In [1]: import numpy as np

In [2]: from numpy import linalg as LA

In [3]: np.set_printoptions(precision=2, suppress=True, linewidth=100)

In [4]: mat = np.array([[1, 2], [2, 4]])

In [5]: np.argsort(-LA.norm(mat, axis=0).round(6), kind="stable")[:3]
Out[5]: array([1, 0])

In [6]: LA.cond(mat) > 100
Out[6]: np.True_

In [7]: U, sig, Vt = LA.svd(mat)

In [8]: sig.round(2) + 0
Out[8]: array([5., 0.])

In [9]: np.argmax(sig[:-1] / (sig[1:] + 1e-6)) + 1
Out[9]: np.int64(1)

In [10]: A2 = U[:, :1] @ np.diag(sig[:1]) @ Vt[:1]

In [11]: np.round(LA.norm(mat - A2, 2), 2), round(sig[1], 2)
Out[11]: (np.float64(0.0), np.float64(0.0))

In [12]: LA.matrix_rank(mat, rtol=0.05)
Out[12]: np.int64(1)

In [13]: round(LA.norm(mat - A2) / LA.norm(mat), 2)
Out[13]: np.float64(0.0)

In [14]: A2
Out[14]: 
array([[1., 2.],
       [2., 4.]])

In [15]: W1 = np.array([[5, -5, -3, 1], [5, 5, 3, 2]])

In [16]: c = np.array([2, 1, 1, -1])

In [17]: H = np.maximum(mat @ W1 + c, 0)

In [18]: (H > 0).astype(int)
Out[18]: 
array([[1, 1, 1, 1],
       [1, 1, 1, 1]])

In [19]: basis = np.array([[3, -1, 2], [-3, -1, 0], [2, -1, 0], [0, 1, -1]])

In [20]: H @ basis
Out[20]: 
array([[ 41, -23,  30],
       [ 77, -41,  55]])

In [21]: (H @ basis).round(6).argmax(axis=1)
Out[21]: array([0, 0])

In [22]: np.unique(mat.round(6), axis=0).shape
Out[22]: (2, 2)

In [23]: np.allclose(mat[:-1].T @ LA.lstsq(mat[:-1].T, mat[-1])[0], mat[-1])
Out[23]: True

In [24]: gram = mat.T @ mat

In [25]: np.round(LA.svd(mat, compute_uv=False) ** 2, 2) + 0
Out[25]: array([25.,  0.])
